$ ipython --no-banner

In [1]: import numpy as np

In [2]: np.set_printoptions(precision=1, suppress=True, linewidth=200, sign=" ")

In [3]: tidy = lambda a: np.round(a, 1) + 0

In [4]: arr = np.load("data.npy")

In [5]: tidy(arr)
Out[5]: 
array([[ 0.8,  1.3, -0.7,  0.1,  1. ],
       [ 0.7,  0.6,  1.2,  1.2, -0.6],
       [-0.3, -0.5,  1. ,  0.3,  1.6],
       [-1. , -0.1, -0.9,  1.5,  0.1],
       [ 1.4, -1.3, -0.6,  0.5,  0.1]])

In [6]: W1 = np.array([[-4, 0, -1, 2, -2],
   ...:     [2, -1, -4, 2, 5],
   ...:     [5, -1, -4, 5, -1],
   ...:     [5, -3, 5, 2, -4],
   ...:     [-2, -2, 1, 0, 3]])

In [7]: b = np.array([0, 0, 0, -1, 1])

In [8]: hid = np.maximum(arr @ W1 + b, 0)

In [9]: (hid > 0).mean(axis=0)
Out[9]: array([ 0.6,  0.2,  0.6,  0.4,  0.4])

In [10]: tidy(hid)
Out[10]: 
array([[  0. ,   0. ,   0. ,   0. ,   9.3],
       [ 11.5,   0. ,   0. ,   9.9,   0. ],
       [  3.2,   0. ,   1.3,   2.9,   1.5],
       [  6.9,   0. ,  12.4,   0. ,   0. ],
       [  0. ,   0.2,   8.4,   0. ,   0. ]])

In [11]: np.linalg.matrix_rank(hid)
Out[11]: np.int64(5)

In [12]: Z = np.array([[4, 7], [1, 7], [0, 2], [2, 1], [1, 0]])

In [13]: tidy(hid @ Z)
Out[13]: 
array([[  9.3,   0. ],
       [ 65.8,  90.4],
       [ 20. ,  27.7],
       [ 27.6,  73. ],
       [  0.2,  18.4]])

In [14]: (hid @ Z).round(6).argmax(axis=1)
Out[14]: array([ 0,  1,  1,  1,  1])

In [15]: W1 @ Z
Out[15]: 
array([[-14, -28],
       [ 16,   1],
       [ 28,  25],
       [ 17,  26],
       [ -7, -26]])

In [16]: x = np.array([2, 2, 2, 4, 4])

In [17]: h1 = np.maximum(arr @ x, 0)

In [18]: tidy(h1)
Out[18]: array([ 7.4,  7.1,  7.8,  2.8,  1.3])

In [19]: np.flatnonzero(h1 > 1e-9)
Out[19]: array([ 0,  1,  2,  3,  4])

In [20]: tidy(arr * (h1 > 1e-9)[:, None])
Out[20]: 
array([[ 0.8,  1.3, -0.7,  0.1,  1. ],
       [ 0.7,  0.6,  1.2,  1.2, -0.6],
       [-0.3, -0.5,  1. ,  0.3,  1.6],
       [-1. , -0.1, -0.9,  1.5,  0.1],
       [ 1.4, -1.3, -0.6,  0.5,  0.1]])

In [21]: tidy(arr.T @ h1)
Out[21]: array([  8.,   8.,   8.,  16.,  16.])

In [22]: def softmax(z):
    ...:     e = np.exp(z - z.max(axis=-1, keepdims=True))
    ...:     return e / e.sum(axis=-1, keepdims=True)
    ...: 

In [23]: tidy(softmax(arr[0] + 4))
Out[23]: array([ 0.2,  0.4,  0. ,  0.1,  0.3])

In [24]: tidy(softmax(10 * arr[0]))
Out[24]: array([ 0. ,  0.9,  0. ,  0. ,  0. ])

In [25]: scores = arr @ arr.T / np.sqrt(5)

In [26]: softmax(scores).round(6).argmax(axis=1)
Out[26]: array([ 0,  1,  2,  3,  4])

In [27]: tidy(softmax(scores)[0] @ arr)
Out[27]: array([ 0.6,  0.7, -0.3,  0.4,  0.7])

In [28]: tidy(softmax(scores))
Out[28]: 
array([[ 0.6,  0.1,  0.1,  0.1,  0.1],
       [ 0.1,  0.6,  0.1,  0.1,  0.1],
       [ 0.1,  0.1,  0.6,  0.1,  0.1],
       [ 0.1,  0.1,  0.1,  0.6,  0.1],
       [ 0.1,  0.1,  0.1,  0.1,  0.6]])

In [29]: q, _ = np.linalg.qr(np.array([[0.3], [0.8], [1.1], [-1.1], [-0.9]]))

In [30]: E = q @ q.T

In [31]: tidy(E)
Out[31]: 
array([[ 0. ,  0.1,  0.1, -0.1, -0.1],
       [ 0.1,  0.2,  0.2, -0.2, -0.2],
       [ 0.1,  0.2,  0.3, -0.3, -0.2],
       [-0.1, -0.2, -0.3,  0.3,  0.2],
       [-0.1, -0.2, -0.2,  0.2,  0.2]])

In [32]: # rank 1

In [33]: tidy(np.poly(E))
Out[33]: array([ 1., -1.,  0.,  0.,  0.,  0.])

In [34]: tidy(np.einsum("ii->", E))
Out[34]: np.float64(1.0)

In [35]: tidy(np.linalg.det(E.T))
Out[35]: np.float64(0.0)

In [36]: tidy(np.linalg.det(2 * E)), tidy(np.linalg.det(E))
Out[36]: (np.float64(0.0), np.float64(0.0))

In [37]: tidy(np.einsum("ij,ji->", E, E))
Out[37]: np.float64(1.0)

In [38]: tidy(np.linalg.det(E[::-1]))
Out[38]: np.float64(0.0)

In [39]: f = np.array([1, 0, 3, 3])

In [40]: g = np.array([2, 0, 0])

In [41]: J = f[:, None] + g[None, :]

In [42]: J
Out[42]: 
array([[ 3,  1,  1],
       [ 2,  0,  0],
       [ 5,  3,  3],
       [ 5,  3,  3]])

In [43]: left, sv, Vt = np.linalg.svd(J)

In [44]: evecs = Vt[:(sv > 1e-8).sum()]

In [45]: rng = np.random.default_rng(3237)

In [46]: x = J[2] + 5 * J[1] + rng.integers(2) * np.eye(3)[2]

In [47]: x
Out[47]: array([ 15.,   3.,   4.])

In [48]: np.linalg.matrix_rank(np.vstack([J, x]))
Out[48]: np.int64(3)

In [49]: tidy(np.diag(evecs.T @ evecs))
Out[49]: array([ 1. ,  0.5,  0.5])

In [50]: tidy(evecs.T @ evecs)
Out[50]: 
array([[ 1. ,  0. ,  0. ],
       [ 0. ,  0.5,  0.5],
       [ 0. ,  0.5,  0.5]])

In [51]: tidy(np.linalg.norm(x - evecs.T @ evecs @ x))
Out[51]: np.float64(0.7)

In [52]: data = np.loadtxt("arr.csv", delimiter=",")

In [53]: tidy(data)
Out[53]: 
array([[ 0.5, -0.3, -0.1, -0.2,  0.1, -0.1, -0.3],
       [-0.3,  0.2,  0.1,  0.1, -0.1,  0. ,  0.1],
       [-0.1,  0.1,  0.8, -0.1,  0. , -0.4, -0.1],
       [-0.2,  0.1, -0.1,  0.8,  0.2,  0.1, -0.3],
       [ 0.1, -0.1,  0. ,  0.2,  0.9, -0.2,  0.2],
       [-0.1,  0. , -0.4,  0.1, -0.2,  0.3,  0.1],
       [-0.3,  0.1, -0.1, -0.3,  0.2,  0.1,  0.6]])

In [54]: left, sv, Vt = np.linalg.svd(data, full_matrices=False)

In [55]: tidy(np.cumsum(sv ** 2) / np.sum(sv ** 2))
Out[55]: array([ 0.2,  0.5,  0.8,  1. ,  1. ,  1. ,  1. ])

In [56]: tidy(sv / sv[0])
Out[56]: array([ 1.,  1.,  1.,  1.,  0.,  0.,  0.])

In [57]: tidy(Vt @ Vt.T)
Out[57]: 
array([[ 1.,  0.,  0.,  0.,  0.,  0.,  0.],
       [ 0.,  1.,  0.,  0.,  0.,  0.,  0.],
       [ 0.,  0.,  1.,  0.,  0.,  0.,  0.],
       [ 0.,  0.,  0.,  1.,  0.,  0.,  0.],
       [ 0.,  0.,  0.,  0.,  1.,  0.,  0.],
       [ 0.,  0.,  0.,  0.,  0.,  1.,  0.],
       [ 0.,  0.,  0.,  0.,  0.,  0.,  1.]])

In [58]: tidy(left.T @ left)
Out[58]: 
array([[ 1.,  0.,  0.,  0.,  0.,  0.,  0.],
       [ 0.,  1.,  0.,  0.,  0.,  0.,  0.],
       [ 0.,  0.,  1.,  0.,  0.,  0.,  0.],
       [ 0.,  0.,  0.,  1.,  0.,  0.,  0.],
       [ 0.,  0.,  0.,  0.,  1.,  0.,  0.],
       [ 0.,  0.,  0.,  0.,  0.,  1.,  0.],
       [ 0.,  0.,  0.,  0.,  0.,  0.,  1.]])

In [59]: left, sv, Vt = np.linalg.svd(data)

In [60]: tidy(sv)
Out[60]: array([ 1.,  1.,  1.,  1.,  0.,  0.,  0.])

In [61]: A2 = left[:, :4] @ np.diag(sv[:4]) @ Vt[:4]

In [62]: tidy(A2)
Out[62]: 
array([[ 0.5, -0.3, -0.1, -0.2,  0.1, -0.1, -0.3],
       [-0.3,  0.2,  0.1,  0.1, -0.1,  0. ,  0.1],
       [-0.1,  0.1,  0.8, -0.1,  0. , -0.4, -0.1],
       [-0.2,  0.1, -0.1,  0.8,  0.2,  0.1, -0.3],
       [ 0.1, -0.1,  0. ,  0.2,  0.9, -0.2,  0.2],
       [-0.1,  0. , -0.4,  0.1, -0.2,  0.3,  0.1],
       [-0.3,  0.1, -0.1, -0.3,  0.2,  0.1,  0.6]])

In [63]: tidy(np.linalg.norm(data - A2, 2)), tidy(sv[4])
Out[63]: (np.float64(0.0), np.float64(0.0))

In [64]: tidy(softmax(data[5] + -1))
Out[64]: array([ 0.1,  0.1,  0.1,  0.2,  0.1,  0.2,  0.2])

In [65]: scores = data @ data.T / np.sqrt(7)

In [66]: tidy(softmax(scores + np.triu(np.full(scores.shape, -np.inf), 1)))
Out[66]: 
array([[ 1. ,  0. ,  0. ,  0. ,  0. ,  0. ,  0. ],
       [ 0.5,  0.5,  0. ,  0. ,  0. ,  0. ,  0. ],
       [ 0.3,  0.3,  0.4,  0. ,  0. ,  0. ,  0. ],
       [ 0.2,  0.2,  0.2,  0.3,  0. ,  0. ,  0. ],
       [ 0.2,  0.2,  0.2,  0.2,  0.3,  0. ,  0. ],
       [ 0.2,  0.2,  0.1,  0.2,  0.2,  0.2,  0. ],
       [ 0.1,  0.1,  0.1,  0.1,  0.1,  0.1,  0.2]])

In [67]: softmax(scores).round(6).argmax(axis=1)
Out[67]: array([ 0,  1,  2,  3,  4,  5,  6])

In [68]: tidy(softmax(scores)[5] @ data)
Out[68]: array([-0.1,  0. ,  0. ,  0.1,  0.1,  0. ,  0. ])

In [69]: vals, evecs = np.linalg.eigh(data)

In [70]: tidy(vals)
Out[70]: array([ 0.,  0.,  0.,  1.,  1.,  1.,  1.])

In [71]: tidy(np.linalg.eigvalsh(data @ data))
Out[71]: array([ 0.,  0.,  0.,  1.,  1.,  1.,  1.])

In [72]: vals.sum(), tidy(np.trace(data))
Out[72]: (np.float64(4.0), np.float64(4.0))

In [73]: tidy(evecs.T @ evecs)
Out[73]: 
array([[ 1.,  0.,  0.,  0.,  0.,  0.,  0.],
       [ 0.,  1.,  0.,  0.,  0.,  0.,  0.],
       [ 0.,  0.,  1.,  0.,  0.,  0.,  0.],
       [ 0.,  0.,  0.,  1.,  0.,  0.,  0.],
       [ 0.,  0.,  0.,  0.,  1.,  0.,  0.],
       [ 0.,  0.,  0.,  0.,  0.,  1.,  0.],
       [ 0.,  0.,  0.,  0.,  0.,  0.,  1.]])

In [74]: (vals > 1e-8).sum(), (vals < -1e-8).sum()
Out[74]: (np.int64(4), np.int64(0))

In [75]: np.argsort(-np.linalg.norm(data, axis=0).round(6), kind="stable")[:3]
Out[75]: array([ 4,  3,  2])

In [76]: np.linalg.matrix_rank(data, rtol=0.1)
Out[76]: np.int64(4)

In [77]: m1 = np.array([[0.8, 0.0, 0.0, 0.0, 0.6, 0.0],
    ...:     [0.0, 1.0, 0.0, 0.0, 0.0, 0.0],
    ...:     [0.0, 0.0, 1.0, 0.0, 0.0, 0.0],
    ...:     [0.0, 0.0, 0.0, 1.0, 0.0, 0.0],
    ...:     [-0.6, 0.0, 0.0, 0.0, 0.8, 0.0],
    ...:     [0.0, 0.0, 0.0, 0.0, 0.0, 1.0]])

In [78]: # columns are unit length and at right angles

In [79]: f, g = m1[4], m1[5]

In [80]: f @ g
Out[80]: np.float64(0.0)

In [81]: p = (f @ g) / (f @ f) * f

In [82]: np.linalg.matrix_rank(np.outer(f, g))
Out[82]: np.int64(1)

In [83]: g - p
Out[83]: array([ 0.,  0.,  0.,  0.,  0.,  1.])
